>>> import numpy as np
>>> import numpy.linalg as la
>>> np.set_printoptions(suppress=True, linewidth=200)
>>> rd = lambda a: np.round(a, 3) + 0
>>> F = np.loadtxt("data.csv", delimiter=",")
>>> print(F)
[[-1.015 -2.033  4.986 -2.975 -3.038]
 [-1.    -1.992  4.989 -2.981 -2.995]
 [-1.002 -2.018  5.02  -2.96  -3.015]
 [-1.001 -2.     5.044 -3.    -2.968]
 [-1.006 -2.011  5.018 -3.021 -3.014]
 [-0.974 -1.993  4.978 -3.018 -3.018]
 [-1.004 -1.985  4.967 -3.042 -3.003]
 [-1.015 -2.018  5.028 -2.995 -3.017]
 [-4.003 -2.004  2.004 -2.983 -5.002]
 [-3.997 -1.99   2.019 -3.008 -5.043]
 [-4.025 -1.987  2.008 -2.984 -4.971]
 [-3.969 -1.969  2.008 -3.026 -5.028]
 [-4.014 -1.967  1.984 -2.981 -4.961]
 [-4.019 -2.01   2.025 -3.003 -4.994]
 [-3.998 -1.975  2.009 -2.969 -4.978]
 [-3.997 -2.031  1.961 -2.994 -5.   ]]
>>> def softmax(z):
...     e = np.exp(z - z.max(axis=-1, keepdims=True))
...     return e / e.sum(axis=-1, keepdims=True)
... 
>>> print(rd(softmax(F).sum(axis=1)))
[1. 1. 1. 1. 1. 1. 1. 1. 1. 1. 1. 1. 1. 1. 1. 1.]
>>> print(rd(softmax(10 * F[11])))
[0. 0. 1. 0. 0.]
>>> att = F @ F.T / np.sqrt(5)
>>> print(softmax(att).round(6).argmax(axis=1))
[7 7 7 7 7 7 7 7 9 9 9 9 9 9 9 9]
>>> print(rd(softmax(att)[11] @ F))
[-4.    -1.992  2.005 -2.994 -4.997]
>>> x = np.array([1, 3, 0, 2, 2])
>>> y = F @ x
>>> print(rd(la.solve(F.T @ F, F.T @ y)))
[1. 3. 0. 2. 2.]
>>> rng = np.random.default_rng(72927)
>>> y = y + 0.02 * rng.normal(size=16)
>>> print(rd(y))
[-19.138 -18.914 -19.006 -18.979 -19.143 -19.027 -19.107 -19.089 -25.985 -26.066 -25.894 -25.994 -25.735 -26.048 -25.818 -26.053]
>>> beta, *_ = la.lstsq(F, y)
>>> print(rd(F.T @ (y - F @ beta)))
[0. 0. 0. 0. 0.]
>>> print(beta.round())
[1. 3. 0. 2. 2.]
>>> idx = rng.permutation(5)
>>> other = F[:, idx] * rng.choice([-1, 1], 5)
>>> print(other)
[[ 3.038 -1.015 -2.975 -4.986  2.033]
 [ 2.995 -1.    -2.981 -4.989  1.992]
 [ 3.015 -1.002 -2.96  -5.02   2.018]
 [ 2.968 -1.001 -3.    -5.044  2.   ]
 [ 3.014 -1.006 -3.021 -5.018  2.011]
 [ 3.018 -0.974 -3.018 -4.978  1.993]
 [ 3.003 -1.004 -3.042 -4.967  1.985]
 [ 3.017 -1.015 -2.995 -5.028  2.018]
 [ 5.002 -4.003 -2.983 -2.004  2.004]
 [ 5.043 -3.997 -3.008 -2.019  1.99 ]
 [ 4.971 -4.025 -2.984 -2.008  1.987]
 [ 5.028 -3.969 -3.026 -2.008  1.969]
 [ 4.961 -4.014 -2.981 -1.984  1.967]
 [ 4.994 -4.019 -3.003 -2.025  2.01 ]
 [ 4.978 -3.998 -2.969 -2.009  1.975]
 [ 5.    -3.997 -2.994 -1.961  2.031]]
>>> U, _, Vt = la.svd(F.T @ other)
>>> print(idx)
[4 0 3 2 1]
>>> print(rd(la.lstsq(F, other)[0]))
[[ 0.  1.  0.  0.  0.]
 [ 0.  0.  0.  0. -1.]
 [ 0.  0.  0. -1.  0.]
 [ 0.  0.  1.  0.  0.]
 [-1.  0.  0.  0.  0.]]
>>> idx = F[:, 2] > np.median(F[:, 2])
>>> r0 = F[idx].mean(axis=0) - F[~idx].mean(axis=0)
>>> print(rd(r0))
[ 3.001 -0.015  3.001 -0.006  1.989]
>>> print(((F - F.mean(axis=0)) @ r0 > 0).astype(int))
[1 1 1 1 1 1 1 1 0 0 0 0 0 0 0 0]
>>> print((((F - F.mean(axis=0)) @ r0 > 0) == idx).mean())
1.0
>>> basis = F[[11, 2]].astype(float)
>>> for _ in range(5):
...     idx = la.norm(F[:, None] - basis, axis=-1).argmin(axis=1)
...     basis = np.array([F[idx == j].mean(axis=0) for j in range(2)])
... 
>>> print(idx)
[1 1 1 1 1 1 1 1 0 0 0 0 0 0 0 0]
>>> print(rd(basis[1] - basis[0]))
[ 3.001 -0.015  3.001 -0.006  1.989]
>>> print(np.bincount(idx))
[8 8]
>>> J = np.loadtxt("dump.csv", delimiter=",")
>>> print(rd(J))
[[-0.726  1.148  0.61   0.353 -1.196  0.476]
 [-1.141 -1.067  1.106 -0.563  0.102  0.095]
 [ 0.622 -0.984 -0.414 -0.285 -1.262  0.893]
 [-0.622  0.554 -0.861 -1.244  0.46   0.898]
 [ 1.141  0.421  1.215 -0.509  0.478  0.746]
 [-0.311 -0.298 -0.126  1.292  0.724  1.267]]
>>> other = np.array([[-2, 0], [1, -5], [-5, -2], [-7, 3], [7, -8], [-3, 5]])
>>> print(rd(np.einsum("ik,kj->ji", J, other)))
[[-12.721   0.06   -9.677  15.34   -3.264  -6.824]
 [  6.049   1.093  19.458  -3.972  -6.159   6.156]]
